$ python3 -q
>>> import numpy as np
>>> np.set_printoptions(precision=2, suppress=True, linewidth=120)
>>> rnd = lambda a: np.round(a, 2) + 0
>>> K = np.loadtxt("test5.csv", delimiter=",")
>>> K
array([[ -2.03,   5.08,  -2.38],
       [ -2.94,   9.68,  -4.57],
       [  0.05,   1.47,  -1.3 ],
       [  0.66,  -2.49,   1.24],
       [  1.7 ,  -5.98,   3.89],
       [  0.41,  -0.89,   0.16],
       [  1.6 ,  -3.92,   1.98],
       [  2.95, -10.27,   5.36],
       [  3.26, -10.72,   5.66],
       [  4.02, -12.41,   6.52],
       [ -2.63,   8.55,  -4.45],
       [  1.41,  -4.38,   2.16],
       [  0.34,  -0.87,   0.41],
       [  0.08,   1.11,  -0.34],
       [  1.72,  -3.99,   2.38],
       [ -0.6 ,   0.84,  -0.86],
       [ -0.67,   2.1 ,  -0.92]])
>>> Ac = K - K.mean(axis=0)
>>> Uu, sv, Vt = np.linalg.svd(Ac, full_matrices=False)
>>> rnd(Ac.mean(axis=0))
array([0., 0., 0.])
>>> rnd(sv ** 2 / (sv ** 2).sum())
array([1., 0., 0.])
>>> np.abs(Uu[:, 0]).argmax()
np.int64(1)
>>> rnd(np.abs(Vt[-1]))
array([0.7 , 0.49, 0.52])
>>> np.linalg.matrix_rank(Ac)
np.int64(3)
>>> rnd((sv ** 2).sum() ** 2 / (sv ** 4).sum())
np.float64(1.01)
>>> rnd(sv)
array([29.27,  1.27,  0.95])
>>> Y = np.array([[2, 1, 2], [4, 4, 5], [2, 1, 5]])
>>> np.vstack([K, Y.T]).shape
(20, 3)
>>> np.linalg.matrix_rank(K @ Y)
np.int64(3)
>>> Uu, sv, Vt = np.linalg.svd(K)
>>> rnd(sv)
array([30.3 ,  1.27,  0.98])
>>> Y = Uu[:, :1] @ np.diag(sv[:1]) @ Vt[:1]
>>> rnd(np.abs(K - Y).max())
np.float64(0.63)
>>> dist = np.linalg.norm(K[:, None] - K[None], axis=-1)
>>> np.unravel_index(dist.round(6).argmax(), dist.shape)
(np.int64(1), np.int64(9))
>>> np.linalg.matrix_rank(dist ** 2)
np.int64(5)
>>> rnd(dist[:5, :5])
array([[ 0.  ,  5.18,  4.3 ,  8.81, 13.25],
       [ 5.18,  0.  ,  9.33, 13.96, 18.39],
       [ 4.3 ,  9.33,  0.  ,  4.74,  9.23],
       [ 8.81, 13.96,  4.74,  0.  ,  4.5 ],
       [13.25, 18.39,  9.23,  4.5 ,  0.  ]])
